$ ipython --no-banner

In [1]: import numpy as np

In [2]: np.set_printoptions(precision=2, suppress=True, linewidth=200)

In [3]: feats = np.loadtxt("x.csv", delimiter=",")

In [4]: feats
Out[4]: 
array([[ 0.06, -1.28, -0.59, -1.12],
       [-0.12,  1.33,  0.61,  1.08],
       [-0.25,  2.65,  1.2 ,  2.19],
       [ 0.17, -2.61, -1.21, -2.19],
       [ 0.21, -2.58, -1.2 , -2.22],
       [ 0.19, -2.56, -1.2 , -2.17],
       [ 0.06, -0.01, -0.02,  0.03],
       [ 0.02, -0.01,  0.  ,  0.  ],
       [-0.08,  1.33,  0.58,  1.1 ],
       [-0.09,  1.32,  0.63,  1.1 ],
       [ 0.  ,  0.  ,  0.03,  0.  ],
       [ 0.  , -0.02, -0.01,  0.02],
       [ 0.1 , -1.3 , -0.62, -1.08],
       [-0.14,  1.3 ,  0.6 ,  1.07],
       [ 0.19, -2.61, -1.2 , -2.22],
       [-0.09,  1.3 ,  0.59,  1.11],
       [-0.01,  0.  , -0.04, -0.04],
       [ 0.  , -0.02,  0.01,  0.01],
       [-0.19,  2.61,  1.21,  2.24],
       [-0.15,  1.29,  0.59,  1.11],
       [ 0.2 , -2.6 , -1.17, -2.2 ],
       [ 0.22, -2.61, -1.2 , -2.17],
       [ 0.02,  0.02,  0.01,  0.02],
       [ 0.2 , -2.58, -1.18, -2.2 ],
       [ 0.12, -1.3 , -0.6 , -1.13],
       [-0.04, -0.04,  0.  ,  0.04],
       [ 0.  ,  0.01, -0.02,  0.01],
       [ 0.21, -2.62, -1.22, -2.19],
       [ 0.1 , -1.29, -0.64, -1.08],
       [-0.01,  0.  , -0.04, -0.01],
       [ 0.02, -0.01, -0.01,  0.01]])

In [5]: A2 = np.c_[feats[:, :2] @ np.array([[-3, 0], [0, 2]]), np.array([-1, 2, 1, -1, 2, 2, -2, 1, 1, 0, -2, 0, -1, 0, 0, 2, 2, 1, 2, 2, -2, 2, -2, 0, 2, -1, -1, -1, 1, -1, 1])]

In [6]: A2
Out[6]: 
array([[-0.18, -2.56, -1.  ],
       [ 0.36,  2.66,  2.  ],
       [ 0.75,  5.3 ,  1.  ],
       [-0.51, -5.22, -1.  ],
       [-0.63, -5.16,  2.  ],
       [-0.57, -5.12,  2.  ],
       [-0.18, -0.02, -2.  ],
       [-0.06, -0.02,  1.  ],
       [ 0.24,  2.66,  1.  ],
       [ 0.27,  2.64,  0.  ],
       [ 0.  ,  0.  , -2.  ],
       [ 0.  , -0.04,  0.  ],
       [-0.3 , -2.6 , -1.  ],
       [ 0.42,  2.6 ,  0.  ],
       [-0.57, -5.22,  0.  ],
       [ 0.27,  2.6 ,  2.  ],
       [ 0.03,  0.  ,  2.  ],
       [ 0.  , -0.04,  1.  ],
       [ 0.57,  5.22,  2.  ],
       [ 0.45,  2.58,  2.  ],
       [-0.6 , -5.2 , -2.  ],
       [-0.66, -5.22,  2.  ],
       [-0.06,  0.04, -2.  ],
       [-0.6 , -5.16,  0.  ],
       [-0.36, -2.6 ,  2.  ],
       [ 0.12, -0.08, -1.  ],
       [ 0.  ,  0.02, -1.  ],
       [-0.63, -5.24, -1.  ],
       [-0.3 , -2.58,  1.  ],
       [ 0.03,  0.  , -1.  ],
       [-0.06, -0.02,  1.  ]])

In [7]: np.linalg.matrix_rank(np.c_[feats, A2])
Out[7]: np.int64(5)

In [8]: np.linalg.matrix_rank(A2)
Out[8]: np.int64(3)

In [9]: np.round(np.linalg.norm(A2 - feats @ np.linalg.lstsq(feats, A2)[0], axis=0), 2) + 0
Out[9]: array([0.  , 0.  , 7.56])

In [10]: A2 = np.array([[-6, 0, -1, 0, -5, -6, 2],
    ...:     [-2, 0, 5, 0, -4, 4, 5],
    ...:     [0, 3, -9, 0, 7, 5, -6],
    ...:     [-8, -3, -1, 1, -5, -8, 9],
    ...:     [9, -9, 6, 9, -1, 1, 8],
    ...:     [-9, -5, -9, 3, 6, -9, -4],
    ...:     [-8, -1, 9, -7, 1, -2, -8]])

In [11]: E = A2 + A2.T

In [12]: print(E)
[[-12  -2  -1  -8   4 -15  -6]
 [ -2   0   8  -3 -13  -1   4]
 [ -1   8 -18  -1  13  -4   3]
 [ -8  -3  -1   2   4  -5   2]
 [  4 -13  13   4  -2   7   9]
 [-15  -1  -4  -5   7 -18  -6]
 [ -6   4   3   2   9  -6 -16]]

In [13]: rng = np.random.default_rng(2620)

In [14]: z = rng.permutation(7)

In [15]: z
Out[15]: array([2, 5, 4, 3, 6, 1, 0])

In [16]: A2 = E[z][:, z]

In [17]: np.diag(A2)
Out[17]: array([-18, -18,  -2,   2, -16,   0, -12])

In [18]: z = rng.permutation(7)

In [19]: A2 = E[:, z] * rng.choice([-1, 1], 7)

In [20]: A2
Out[20]: 
array([[-12,   2,  -1,  -4,   6,   8, -15],
       [ -2,   0,   8,  13,  -4,   3,  -1],
       [ -1,  -8, -18, -13,  -3,   1,  -4],
       [ -8,   3,  -1,  -4,  -2,  -2,  -5],
       [  4,  13,  13,   2,  -9,  -4,   7],
       [-15,   1,  -4,  -7,   6,   5, -18],
       [ -6,  -4,   3,  -9,  16,  -2,  -6]])

In [21]: U, _, VT = np.linalg.svd(E.T @ A2)

In [22]: np.round(U @ VT, 2) + 0
Out[22]: 
array([[ 1.,  0.,  0.,  0.,  0.,  0.,  0.],
       [ 0., -1.,  0.,  0.,  0.,  0.,  0.],
       [ 0.,  0.,  1.,  0.,  0.,  0.,  0.],
       [ 0.,  0.,  0.,  0.,  0., -1.,  0.],
       [ 0.,  0.,  0., -1.,  0.,  0.,  0.],
       [ 0.,  0.,  0.,  0.,  0.,  0.,  1.],
       [ 0.,  0.,  0.,  0., -1.,  0.,  0.]])

In [23]: print(z)
[0 1 2 4 6 3 5]

In [24]: J = np.loadtxt("dump.csv", delimiter=",")

In [25]: print(J)
[[ 0.    0.2 ]
 [ 1.1  -0.7 ]
 [ 0.1   0.1 ]
 [ 1.3   1.6 ]
 [-1.5   0.5 ]
 [ 2.6   0.5 ]
 [ 0.03  0.22]]

In [26]: proj = feats @ np.linalg.solve(feats.T @ feats, feats.T)

In [27]: np.round(np.linalg.eigvalsh(proj), 2) + 0
Out[27]: array([0., 0., 0., 0., 0., 0., 0., 0., 0., 0., 0., 0., 0., 0., 0., 0., 0., 0., 0., 0., 0., 0., 0., 0., 0., 0., 0., 1., 1., 1., 1.])

In [28]: round(np.trace(proj), 2)
Out[28]: np.float64(4.0)

In [29]: A2 = J / np.sqrt((J ** 2).mean(axis=1, keepdims=True))

In [30]: np.linalg.matrix_rank(A2) == np.linalg.matrix_rank(J)
Out[30]: np.True_

In [31]: np.linalg.matrix_rank(J - J.mean(axis=1, keepdims=True))
Out[31]: np.int64(1)

In [32]: O, Rm = np.linalg.qr(J)

In [33]: O @ Rm
Out[33]: 
array([[ 0.  ,  0.2 ],
       [ 1.1 , -0.7 ],
       [ 0.1 ,  0.1 ],
       [ 1.3 ,  1.6 ],
       [-1.5 ,  0.5 ],
       [ 2.6 ,  0.5 ],
       [ 0.03,  0.22]])

In [34]: proj = J @ np.linalg.solve(J.T @ J, J.T)

In [35]: print(np.trace(proj))
2.0

In [36]: proj.round(2) + 0
Out[36]: 
array([[ 0.01, -0.05,  0.01,  0.08,  0.04,  0.01,  0.01],
       [-0.05,  0.33, -0.01, -0.24, -0.33,  0.22, -0.05],
       [ 0.01, -0.01,  0.  ,  0.05,  0.01,  0.02,  0.01],
       [ 0.08, -0.24,  0.05,  0.72,  0.14,  0.32,  0.09],
       [ 0.04, -0.33,  0.01,  0.14,  0.35, -0.31,  0.04],
       [ 0.01,  0.22,  0.02,  0.32, -0.31,  0.57,  0.01],
       [ 0.01, -0.05,  0.01,  0.09,  0.04,  0.01,  0.01]])

In [37]: np.round(np.diag(proj), 2) + 0
Out[37]: array([0.01, 0.33, 0.  , 0.72, 0.35, 0.57, 0.01])

In [38]: np.allclose(proj @ proj, proj)
Out[38]: True

In [39]: r = np.linalg.matrix_rank(proj)

In [40]: r
Out[40]: np.int64(2)

In [41]: ns = np.linalg.svd(proj)[2][r:].T

In [42]: [int(np.linalg.matrix_rank(proj[:i])) for i in range(1, len(proj) + 1)]
Out[42]: [1, 2, 2, 2, 2, 2, 2]

In [43]: [int(np.linalg.matrix_rank(proj[:, :j + 1])) for j in range(7)]
Out[43]: [1, 2, 2, 2, 2, 2, 2]

In [44]: np.linalg.matrix_rank(proj.T @ proj), np.linalg.matrix_rank(proj @ proj.T)
Out[44]: (np.int64(2), np.int64(2))

In [45]: K = np.load("w.npy")

In [46]: K
Out[46]: 
array([[-0.03,  1.37,  0.25,  0.66, -0.78],
       [-0.13, -0.06,  0.03,  0.16, -0.09],
       [-1.01,  1.64,  0.07, -0.11,  0.43],
       [-1.76,  3.34,  0.03, -0.45,  0.82],
       [-0.85,  1.54,  0.07, -0.19,  0.41],
       [-1.25,  4.31,  0.63,  0.93, -1.22],
       [ 0.01, -0.02, -0.06, -0.03,  0.09],
       [-1.89,  6.01,  0.46,  0.52, -0.82],
       [-0.92,  3.03,  0.41,  0.24, -0.35],
       [-0.16,  1.48,  0.15,  0.76, -0.71],
       [-1.8 ,  4.66,  0.38,  0.1 ,  0.06],
       [-0.12,  1.48,  0.29,  0.56, -0.72]])

In [47]: K.sum(axis=1)
Out[47]: array([ 1.47, -0.09,  1.02,  1.98,  0.98,  3.4 , -0.01,  4.28,  2.41,  1.52,  3.4 ,  1.49])

In [48]: K.shape
Out[48]: (12, 5)

In [49]: np.linalg.svd(K, compute_uv=False)
Out[49]: array([11.11,  2.7 ,  0.39,  0.28,  0.21])

In [50]: np.linalg.matrix_rank(K)
Out[50]: np.int64(5)

In [51]: z = K[:, 0] > np.median(K[:, 0])

In [52]: u = K[z].mean(axis=0) - K[~z].mean(axis=0)

In [53]: z.astype(int)
Out[53]: array([1, 1, 0, 0, 1, 0, 1, 0, 0, 1, 0, 1])

In [54]: np.argsort(-np.abs(u).round(6), kind="stable")
Out[54]: array([1, 0, 2, 4, 3])

In [55]: ((K - K.mean(axis=0)) @ u > 0).astype(int)
Out[55]: array([1, 1, 1, 0, 1, 0, 1, 0, 0, 1, 0, 1])

In [56]: A2 = K / np.sqrt((K ** 2).mean(axis=1, keepdims=True))

In [57]: np.linalg.matrix_rank(K - K.mean(axis=1, keepdims=True))
Out[57]: np.int64(4)

In [58]: print(np.linalg.norm(A2, axis=1))
[2.24 2.24 2.24 2.24 2.24 2.24 2.24 2.24 2.24 2.24 2.24 2.24]

In [59]: Ac = K - K.mean(axis=0)

In [60]: U, s, VT = np.linalg.svd(Ac, full_matrices=False)

In [61]: round(float((s ** 2).sum() ** 2 / (s ** 4).sum()), 2)
Out[61]: 1.33

In [62]: np.abs(VT[-1])
Out[62]: array([0.28, 0.09, 0.44, 0.57, 0.63])

In [63]: np.linalg.matrix_rank(Ac)
Out[63]: np.int64(5)

In [64]: W2 = K[[9, 5]].astype(float)

In [65]: for _ in range(4):
    ...:     z = np.linalg.norm(K[:, None] - W2, axis=-1).argmin(axis=1)
    ...:     W2 = np.array([K[z == j].mean(axis=0) for j in range(2)])
    ...: 

In [66]: z
Out[66]: array([0, 0, 0, 1, 0, 1, 0, 1, 1, 0, 1, 0])

In [67]: W2
Out[67]: 
array([[-0.33,  1.06,  0.11,  0.26, -0.2 ],
       [-1.52,  4.27,  0.38,  0.27, -0.3 ]])

In [68]: W2[1] - W2[0]
Out[68]: array([-1.2 ,  3.21,  0.27,  0.01, -0.11])

In [69]: F = np.load("m.npy")

In [70]: F
Out[70]: 
array([[ 8, -1, -1],
       [ 2,  0,  9],
       [ 0, -7,  8]])

In [71]: U, s, VT = np.linalg.svd(F, full_matrices=False)

In [72]: np.round(U.T @ U, 2) + 0
Out[72]: 
array([[1., 0., 0.],
       [0., 1., 0.],
       [0., 0., 1.]])

In [73]: s / s[0]
Out[73]: array([1.  , 0.62, 0.38])

In [74]: np.abs(U[:, 0]).round(6).argmax()
Out[74]: np.int64(2)

In [75]: np.round(U.T @ F @ VT.T, 2) + 0
Out[75]: 
array([[13.13,  0.  ,  0.  ],
       [ 0.  ,  8.17,  0.  ],
       [ 0.  ,  0.  ,  4.98]])

In [76]: np.linalg.norm(F, axis=1).argmax()
Out[76]: np.int64(2)

In [77]: w1 = np.array([[1, 0, 2, 0], [3, 1, 3, 0], [1, 1, 3, 1]])

In [78]: beta = np.array([0, 2, 1, 0])

In [79]: act = np.maximum(F @ w1 + beta, 0)

In [80]: act
Out[80]: 
array([[ 4,  0, 11,  0],
       [11, 11, 32,  9],
       [ 0,  3,  4,  8]])

In [81]: (act > 0).astype(int)
Out[81]: 
array([[1, 0, 1, 0],
       [1, 1, 1, 1],
       [0, 1, 1, 1]])

In [82]: W2 = np.array([[1, 0, -1], [-2, 2, 0], [1, -2, -1], [-2, -2, 0]])

In [83]: act @ W2
Out[83]: 
array([[ 15, -22, -15],
       [  3, -60, -43],
       [-18, -18,  -4]])

In [84]: (act @ W2).round(6).argmax(axis=1)
Out[84]: array([0, 0, 2])

In [85]: vec = np.array([2, 2, 1])

In [86]: target = F @ vec

In [87]: beta, lr = np.zeros(3), 1 / np.linalg.norm(F, 2) ** 2

In [88]: for i in range(6):
    ...:     beta -= lr * F.T @ (F @ beta - target)
    ...:     if i % 1 == 0: print(i, round(np.linalg.norm(F @ beta - target), 2))
    ...: 
0 13.57
1 10.29
2 8.17
3 6.69
4 5.6
5 4.73

In [89]: beta
Out[89]: array([1.84, 1.15, 0.63])

In [90]: print(round(np.linalg.cond(F), 2))
2.64

In [91]: proj = np.triu(np.array([[-2, 2, 1], [0, -3, -3], [8, 3, 8]]), 1) + np.eye(3)

In [92]: A2 = proj @ F @ np.linalg.inv(proj)

In [93]: round(np.linalg.det(A2), 2)
Out[93]: np.float64(534.0)

In [94]: A2
Out[94]: 
array([[ 12., -32., -83.],
       [  2.,  17.,  34.],
       [  0.,  -7., -13.]])

In [95]: data = np.loadtxt("case11.csv", delimiter=",")

In [96]: print(data)
[[-2.   -0.7  -0.8   1.7  -1.44]
 [-0.6  -0.2  -0.3  -0.6   0.12]
 [ 1.1   0.3   0.4  -0.3   0.81]
 [-1.2  -0.5  -0.1   1.4  -1.38]
 [-0.3  -1.1   0.5   0.3   0.09]
 [ 1.    2.5  -0.4   0.8  -0.51]
 [ 0.3   0.    0.9   1.4  -1.66]
 [ 0.   -0.2   0.3  -0.3   0.4 ]
 [-0.5   0.4  -0.1   2.   -2.63]
 [-1.7  -0.1  -0.8   0.1  -0.49]
 [-1.    0.6   1.1  -0.4  -0.18]
 [-2.2  -0.1   0.5  -1.    0.63]
 [-0.6  -0.5   0.8   3.   -3.34]]

In [97]: z = rng.permutation(5)

In [98]: A2 = data[:, z] * rng.choice([-1, 1], 5)

In [99]: A2
Out[99]: 
array([[ 1.44, -0.7 , -1.7 ,  0.8 ,  2.  ],
       [-0.12, -0.2 ,  0.6 ,  0.3 ,  0.6 ],
       [-0.81,  0.3 ,  0.3 , -0.4 , -1.1 ],
       [ 1.38, -0.5 , -1.4 ,  0.1 ,  1.2 ],
       [-0.09, -1.1 , -0.3 , -0.5 ,  0.3 ],
       [ 0.51,  2.5 , -0.8 ,  0.4 , -1.  ],
       [ 1.66,  0.  , -1.4 , -0.9 , -0.3 ],
       [-0.4 , -0.2 ,  0.3 , -0.3 , -0.  ],
       [ 2.63,  0.4 , -2.  ,  0.1 ,  0.5 ],
       [ 0.49, -0.1 , -0.1 ,  0.8 ,  1.7 ],
       [ 0.18,  0.6 ,  0.4 , -1.1 ,  1.  ],
       [-0.63, -0.1 ,  1.  , -0.5 ,  2.2 ],
       [ 3.34, -0.5 , -3.  , -0.8 ,  0.6 ]])

In [100]: U, _, VT = np.linalg.svd(data.T @ A2)

In [101]: z
Out[101]: array([4, 1, 3, 2, 0])

In [102]: np.round(np.linalg.lstsq(data, A2)[0], 2) + 0
Out[102]: 
array([[ 0.,  0.,  0.,  0., -1.],
       [ 0.,  1.,  0.,  0.,  0.],
       [ 0.,  0.,  0., -1.,  0.],
       [ 0.,  0., -1.,  0.,  0.],
       [-1.,  0.,  0.,  0.,  0.]])

In [103]: np.round(U @ VT, 2) + 0
Out[103]: 
array([[ 0.,  0.,  0.,  0., -1.],
       [ 0.,  1.,  0.,  0.,  0.],
       [ 0.,  0.,  0., -1.,  0.],
       [ 0.,  0., -1.,  0.,  0.],
       [-1.,  0.,  0.,  0.,  0.]])

In [104]: A2 = data + rng.integers(-2, 3, (13, 4)) @ rng.integers(-2, 3, (4, 5))

In [105]: A2
Out[105]: 
array([[-4.  , -6.7 ,  5.2 , -1.3 , -7.44],
       [ 2.4 , -4.2 ,  2.7 ,  1.4 , -3.88],
       [ 4.1 ,  4.3 , -1.6 , -0.3 ,  1.81],
       [ 4.8 , -4.5 , -0.1 , 10.4 , -1.38],
       [-1.3 , -9.1 ,  0.5 ,  4.3 , -4.91],
       [ 1.  ,  8.5 ,  1.6 , -5.2 ,  1.49],
       [ 6.3 ,  2.  ,  2.9 ,  4.4 ,  0.34],
       [-2.  ,  4.8 ,  0.3 , -1.3 ,  8.4 ],
       [ 0.5 ,  0.4 , -3.1 ,  3.  , -4.63],
       [-0.7 ,  3.9 , -4.8 ,  1.1 ,  2.51],
       [-4.  ,  1.6 , -5.9 , -1.4 , -2.18],
       [-3.2 , -4.1 ,  4.5 , -2.  , -2.37],
       [ 4.4 , -0.5 ,  7.8 ,  6.  ,  0.66]])

In [106]: np.linalg.matrix_rank(A2 - data, tol=1e-8)
Out[106]: np.int64(4)

In [107]: vec = np.array([0, 1, -1, 0, 1])

In [108]: target = data @ vec

In [109]: target
Out[109]: array([-1.34,  0.22,  0.71, -1.78, -1.51,  2.39, -2.56, -0.1 , -2.13,  0.21, -0.68,  0.03, -4.64])

In [110]: target = target + 0.05 * rng.normal(size=13)

In [111]: target
Out[111]: array([-1.36,  0.2 ,  0.72, -1.8 , -1.47,  2.35, -2.52, -0.09, -2.11,  0.2 , -0.68,  0.03, -4.64])

In [112]: beta, *_ = np.linalg.lstsq(data, target)

In [113]: print(np.round(data.T @ (target - data @ beta), 2) + 0)
[0. 0. 0. 0. 0.]

In [114]: beta.round()
Out[114]: array([ 0.,  1., -1., -0.,  1.])
